$ python -q
>>> import numpy as np
>>> np.set_printoptions(precision=3, suppress=True, linewidth=100, floatmode="fixed")
>>> mat = np.loadtxt("run1.csv", delimiter=",")
>>> mat
array([[ 0.600,  2.711, -0.300, -0.500, -0.900,  0.200],
       [-1.100,  2.104, -0.700,  1.100, -0.700,  0.000],
       [-0.300,  4.235, -0.500, -0.300, -1.400, -0.700],
       [ 1.700,  6.022,  0.000,  1.000, -2.000,  0.100],
       [-0.300, -1.205,  1.300, -0.400,  0.400,  0.800],
       [ 0.200,  1.797,  0.000, -1.200, -0.600,  0.800],
       [-0.500, -2.401,  1.700,  0.800,  0.800,  2.000],
       [ 0.800, -3.929,  0.100,  1.300,  1.300, -0.300],
       [ 0.500,  1.799,  1.200,  0.700, -0.600,  0.300],
       [ 0.400,  3.623,  0.100,  0.700, -1.200, -0.600],
       [ 0.600,  3.009,  0.500, -1.900, -1.000, -0.200],
       [ 0.400, -3.867, -0.900,  0.700,  1.300, -1.100],
       [ 1.000, -1.209,  1.000, -0.300,  0.400, -2.800],
       [ 0.800,  0.006, -0.600, -0.500,  0.000, -0.100],
       [-0.700,  0.265,  1.800, -2.000, -0.100,  1.000],
       [ 1.500, -4.455,  0.800,  0.500,  1.500, -0.300],
       [ 2.500,  1.196, -1.500, -1.800, -0.400, -1.600],
       [ 0.400,  1.209,  1.800,  1.700, -0.400,  1.300],
       [-0.600,  6.289, -0.100, -0.600, -2.100,  0.500],
       [-1.500,  3.909, -0.400, -0.600, -1.300, -0.900],
       [-0.600,  2.971,  0.400,  1.500, -1.000, -1.000],
       [-0.500,  3.293, -0.800,  0.000, -1.100, -0.400],
       [ 0.700,  0.292,  0.500,  0.100, -0.100, -0.800],
       [ 1.200, -0.607,  1.200,  0.200,  0.200,  2.600],
       [ 0.000,  3.924, -1.100, -1.000, -1.300, -1.000],
       [-0.300,  4.451,  0.700, -0.600, -1.500, -0.200],
       [-0.200, -1.490, -0.200, -0.200,  0.500, -2.400],
       [-3.000, -0.282, -0.600,  0.900,  0.100, -0.500],
       [-0.500,  3.001, -0.200, -0.600, -1.000,  0.600],
       [ 1.000, -0.615,  1.200,  1.200,  0.200, -0.800],
       [-0.100, -4.815,  0.800,  0.300,  1.600, -0.400],
       [-0.300,  0.025,  0.300, -0.100,  0.000, -0.200],
       [-1.700,  7.812, -0.800, -1.500, -2.600,  0.400],
       [-0.600,  1.811, -0.100, -0.600, -0.600, -1.500],
       [ 0.600, -0.577,  0.200, -0.900,  0.200,  0.800],
       [ 0.100,  1.521,  0.200, -0.700, -0.500, -1.300],
       [ 0.700,  0.315,  0.500, -1.400, -0.100,  2.000],
       [ 0.300,  2.078,  0.100,  0.600, -0.700, -0.600]])
>>> np.argsort(-np.linalg.norm(mat, axis=0).round(6), kind="stable")[:3]
array([1, 5, 4])
>>> round(float(np.linalg.norm(mat, 2) / np.linalg.norm(mat)), 3)
0.866
>>> np.linalg.matrix_rank(mat, rtol=0.1)
np.int64(5)
>>> np.linalg.cond(mat) > 100
np.True_
>>> hat = mat @ np.linalg.solve(mat.T @ mat, mat.T)
>>> np.allclose(hat @ hat, hat)
True
>>> np.round(hat @ mat[:, 2], 3) + 0
array([-0.300, -0.700, -0.500,  0.000,  1.300,  0.000,  1.700,  0.100,  1.200,  0.100,  0.500,
       -0.900,  1.000, -0.600,  1.800,  0.800, -1.500,  1.800, -0.100, -0.400,  0.400, -0.800,
        0.500,  1.200, -1.100,  0.700, -0.200, -0.600, -0.200,  1.200,  0.800,  0.300, -0.800,
       -0.100,  0.200,  0.200,  0.500,  0.100])
>>> np.round(np.linalg.eigvalsh(hat), 3) + 0
array([0.000, 0.000, 0.000, 0.000, 0.000, 0.000, 0.000, 0.000, 0.000, 0.000, 0.000, 0.000, 0.000,
       0.000, 0.000, 0.000, 0.000, 0.000, 0.000, 0.000, 0.000, 0.000, 0.000, 0.000, 0.000, 0.000,
       0.000, 0.000, 0.000, 0.000, 0.000, 0.000, 1.000, 1.000, 1.000, 1.000, 1.000, 1.000])
>>> idx = mat[:, 4] > np.median(mat[:, 4])
>>> f = mat[idx].mean(axis=0) - mat[~idx].mean(axis=0)
>>> ((mat - mat.mean(axis=0)) @ f > 0).astype(int)
array([0, 0, 0, 0, 1, 0, 1, 1, 0, 0, 0, 1, 1, 1, 1, 1, 0, 1, 0, 0, 0, 0, 1, 1, 0, 0, 1, 1, 0, 1, 1,
       1, 0, 0, 1, 0, 1, 0])
>>> f
array([ 0.516, -4.658,  0.589,  0.242,  1.553,  0.247])
>>> np.round((((mat - mat.mean(axis=0)) @ f > 0) == idx).mean(), 3)
np.float64(0.974)
